In [1]: import numpy as np

In [2]: from numpy import linalg as LA

In [3]: np.set_printoptions(suppress=True, linewidth=140)

In [4]: tidy = lambda a: np.round(a, 2) + 0

In [5]: X = np.loadtxt("dump.csv", delimiter=",")

In [6]: X
Out[6]: 
array([[ 0.,  3.,  2.,  3.,  3.],
       [ 3.,  4.,  2.,  6.,  4.],
       [ 6.,  4.,  3.,  7.,  6.],
       [ 9.,  7.,  6.,  8.,  9.],
       [12.,  7.,  8., 11.,  9.],
       [12.,  9.,  8., 12., 12.],
       [12., 11.,  9., 14., 14.],
       [14., 14., 10., 16., 15.],
       [15., 14., 11., 16., 16.],
       [16., 15., 11., 18., 18.],
       [16., 18., 14., 18., 18.],
       [19., 21., 15., 18., 20.],
       [22., 23., 18., 21., 20.],
       [24., 24., 18., 23., 21.],
       [24., 24., 18., 24., 24.]])

In [7]: Ac = X - X.mean(axis=0)

In [8]: U, sig, vt = LA.svd(Ac, full_matrices=False)

In [9]: np.searchsorted(np.cumsum(sig ** 2) / (sig ** 2).sum(), 0.9) + 1
Out[9]: np.int64(1)

In [10]: tidy(np.abs(vt[-1]))
Out[10]: array([0.4 , 0.41, 0.79, 0.22, 0.02])

In [11]: M2 = np.c_[X[:, :2] @ np.array([[0, 2], [3, -1]]), np.array([3, 5, 4, 3, 2, 5, 0, 1, 3, 2, 2, 0, 3, 1, 2])]

In [12]: M2
Out[12]: 
array([[ 9., -3.,  3.],
       [12.,  2.,  5.],
       [12.,  8.,  4.],
       [21., 11.,  3.],
       [21., 17.,  2.],
       [27., 15.,  5.],
       [33., 13.,  0.],
       [42., 14.,  1.],
       [42., 16.,  3.],
       [45., 17.,  2.],
       [54., 14.,  2.],
       [63., 17.,  0.],
       [69., 21.,  3.],
       [72., 24.,  1.],
       [72., 24.,  2.]])

In [13]: tidy(LA.lstsq(X, M2[:, 0])[0])
Out[13]: array([0., 3., 0., 0., 0.])

In [14]: tidy(LA.norm(M2 - X @ LA.lstsq(X, M2)[0], axis=0))
Out[14]: array([0.  , 0.  , 6.73])
